$ python -q
>>> import numpy as np
>>> np.set_printoptions(precision=2, suppress=True, linewidth=160, legacy="1.25")
>>> rnd = lambda a: np.round(a, 2) + 0
>>> q, _ = np.linalg.qr(np.array([[0.0, -0.8, -1.1, -2.0, 1.2, -0.4, 0.3],
...     [-1.0, 1.7, -0.2, 0.7, -0.1, -0.1, 1.0],
...     [-1.2, -0.7, 1.9, 1.0, -0.8, 0.0, -1.0],
...     [0.7, -0.3, 0.4, -0.8, 0.5, 1.2, 1.0],
...     [-2.1, 0.7, 0.6, -0.5, -1.2, -0.2, -0.3],
...     [-1.0, 0.8, 0.9, 2.2, 0.7, -3.1, 0.5],
...     [-2.3, -1.8, 0.1, 0.5, 0.4, -0.9, -0.5]]))
>>> E = 3 * q
>>> print(rnd(E))
[[ 0.    0.83  1.45 -1.1   1.65 -0.76  1.3 ]
 [ 0.81 -1.82  0.77  0.18  0.38  1.8   1.01]
 [ 0.98  0.65 -2.1  -0.49 -0.05  0.22  1.71]
 [-0.57  0.35 -0.85 -1.15  1.56  1.51 -1.34]
 [ 1.71 -0.85  0.1  -1.86 -0.52 -0.84 -0.97]
 [ 0.81 -0.89 -0.76  1.38  1.85 -1.19 -0.47]
 [ 1.87  1.72  0.74  0.93  0.    0.85 -0.65]]
>>> rnd(E.T @ E)
array([[9., 0., 0., 0., 0., 0., 0.],
       [0., 9., 0., 0., 0., 0., 0.],
       [0., 0., 9., 0., 0., 0., 0.],
       [0., 0., 0., 9., 0., 0., 0.],
       [0., 0., 0., 0., 9., 0., 0.],
       [0., 0., 0., 0., 0., 9., 0.],
       [0., 0., 0., 0., 0., 0., 9.]])
>>> rnd(np.linalg.svd(E, compute_uv=False))
array([3., 3., 3., 3., 3., 3., 3.])
>>> rnd(np.linalg.norm(E, axis=0))
array([3., 3., 3., 3., 3., 3., 3.])
>>> rnd(E @ E.T)
array([[9., 0., 0., 0., 0., 0., 0.],
       [0., 9., 0., 0., 0., 0., 0.],
       [0., 0., 9., 0., 0., 0., 0.],
       [0., 0., 0., 9., 0., 0., 0.],
       [0., 0., 0., 0., 9., 0., 0.],
       [0., 0., 0., 0., 0., 9., 0.],
       [0., 0., 0., 0., 0., 0., 9.]])
>>> w1 = np.array([[3, -1, -2, -3, 3, 1],
...     [-2, 1, -3, -3, -3, -1],
...     [1, 2, 3, 2, 2, 0],
...     [2, 0, 0, 2, -3, 0],
...     [-2, -3, -1, 1, 3, -3],
...     [3, -1, -2, -2, 1, 2],
...     [2, -3, 3, 3, 3, -3]])
>>> c = np.array([-3, -1, -2, 3, -3, 5])
>>> act = np.maximum(E @ w1 + c, 0)
>>> (act > 0).astype(int)
array([[0, 0, 1, 1, 1, 0],
       [1, 0, 1, 1, 1, 1],
       [0, 0, 0, 0, 1, 1],
       [0, 0, 0, 0, 0, 1],
       [0, 1, 0, 0, 1, 1],
       [0, 0, 0, 1, 0, 1],
       [1, 1, 0, 0, 0, 1]])
>>> print(np.linalg.matrix_rank(act))
6
>>> rnd((act > 0).mean(axis=0))
array([0.29, 0.29, 0.29, 0.43, 0.57, 0.86])
>>> cent = np.array([[3, 1], [2, 1], [0, 3], [2, 0], [2, 1], [1, 2]])
>>> rnd(act @ cent)
array([[34.28, 19.79],
       [78.82, 46.43],
       [ 1.65,  2.  ],
       [ 6.45, 12.9 ],
       [24.51, 27.75],
       [14.74,  0.33],
       [20.65, 22.01]])
>>> print(w1 @ cent)
[[  8   1]
 [-17 -15]
 [ 15  14]
 [  4  -1]
 [ -7 -11]
 [  7   1]
 [  9   5]]
>>> F = np.load("w.npy")
>>> F
array([[ 0.,  0.,  0.,  0.,  0.,  0.,  0.,  0.],
       [ 0., -3., -3., -1., -3., -2.,  0., -1.],
       [ 0., -3.,  3.,  1., -3.,  0., -3., -1.],
       [ 0.,  0., -1.,  1., -3., -1.,  3.,  0.],
       [ 0.,  2., -3.,  1.,  2., -2.,  3.,  2.],
       [ 0., -2.,  0.,  1., -2.,  3.,  3.,  3.],
       [ 0.,  0., -2., -1., -2.,  2., -3.,  2.],
       [ 0., -3.,  1.,  2., -3.,  3., -3., -2.]])
>>> F.reshape(2, -1)
array([[ 0.,  0.,  0.,  0.,  0.,  0.,  0.,  0.,  0., -3., -3., -1., -3., -2.,  0., -1.,  0., -3.,  3.,  1., -3.,  0., -3., -1.,  0.,  0., -1.,  1., -3., -1.,
         3.,  0.],
       [ 0.,  2., -3.,  1.,  2., -2.,  3.,  2.,  0., -2.,  0.,  1., -2.,  3.,  3.,  3.,  0.,  0., -2., -1., -2.,  2., -3.,  2.,  0., -3.,  1.,  2., -3.,  3.,
        -3., -2.]])
>>> t3 = F.reshape(8, 2, -1)
>>> np.swapaxes(t3, 1, 2)[7]
array([[ 0., -3.],
       [-3.,  3.],
       [ 1., -3.],
       [ 2., -2.]])
>>> np.einsum("ihd,jhd->hij", t3, t3).shape
(2, 8, 8)
